% python3 -q
>>> import numpy as np
>>> np.set_printoptions(suppress=True, linewidth=120)
>>> m1 = np.loadtxt("case8.csv", delimiter=",")
>>> print(m1)
[[1. 0. 0. 0.]
 [8. 1. 0. 0.]
 [7. 3. 1. 0.]
 [5. 3. 3. 1.]]
>>> # triangular: eigenvalues sit on the diagonal
>>> r0, v = m1[0], m1[1]
>>> r0 @ v
np.float64(8.0)
>>> p = (r0 @ v) / (r0 @ r0) * r0
>>> np.linalg.matrix_rank(np.outer(r0, v))
np.int64(1)
>>> np.outer(r0, v)
array([[8., 1., 0., 0.],
       [0., 0., 0., 0.],
       [0., 0., 0., 0.],
       [0., 0., 0., 0.]])
>>> v - p
array([0., 1., 0., 0.])
>>> rng = np.random.default_rng(93)
>>> z = rng.permutation(4)
>>> out = m1[:, z] * rng.choice([-1, 1], 4)
>>> print(out)
[[ 0. -0. -1. -0.]
 [ 0. -1. -8. -0.]
 [ 0. -3. -7. -1.]
 [ 1. -3. -5. -3.]]
>>> left, _, Vh = np.linalg.svd(m1.T @ out)
>>> z
array([3, 1, 0, 2])
>>> np.round(left @ Vh, 1) + 0
array([[ 0.,  0., -1.,  0.],
       [ 0., -1.,  0.,  0.],
       [ 0.,  0.,  0., -1.],
       [ 1.,  0.,  0.,  0.]])
>>> W0 = np.load("block18.npy")
>>> W0
array([[ 1.3,  1.1, -0.2, -0.1,  0.2],
       [ 0.6, -1.5, -1. , -1.8, -1.4],
       [ 0.1,  0.2,  1.6, -0.7,  0.7],
       [-1.1,  0. ,  0.7,  0.5,  0.9],
       [-0.7, -0.9,  0.2,  1.3, -0.2]])
>>> out = np.array([[3, 1], [0, 9]])
>>> C = np.kron(out, W0)
>>> C.shape
(10, 10)
>>> mat = np.loadtxt("dump.csv", delimiter=",")
>>> mat
array([[ -4.3,  -3.3,   3.8,  -0.3,   4.3,   5.3,  -5.3],
       [ -4.5,  -3.5,   4.5,  -0.5,   4.5,   5.5,  -5.5],
       [ -2.4,  -1.4,  -1.9,   1.6,   2.4,   3.4,  -3.4],
       [ -2. ,  -1. ,  -2.9,   2. ,   2. ,   3. ,  -3. ],
       [  0.1,   1.1,  -9.4,   4.1,  -0.1,   0.9,  -0.9],
       [ -2.2,  -1.2,  -2.4,   1.8,   2.2,   3.2,  -3.2],
       [ -2.3,  -1.3,  -2.2,   1.7,   2.3,   3.3,  -3.3],
       [  0.4,   1.4, -10.1,   4.4,  -0.4,   0.6,  -0.6],
       [ -2.6,  -1.6,  -1.2,   1.4,   2.6,   3.6,  -3.6],
       [ -1.6,  -0.6,  -4.1,   2.4,   1.6,   2.6,  -2.6]])
>>> # looks like rank 3
>>> np.linalg.lstsq(mat[:-1].T, mat[-1])[2]
np.int32(3)
>>> print(np.abs(np.diag(np.linalg.qr(mat)[1])) > 1e-9)
[ True  True  True False False False False]
>>> np.round(np.trace(np.linalg.pinv(mat) @ mat), 1)
np.float64(3.0)
>>> np.allclose(mat[:-1].T @ np.linalg.lstsq(mat[:-1].T, mat[-1])[0], mat[-1])
True
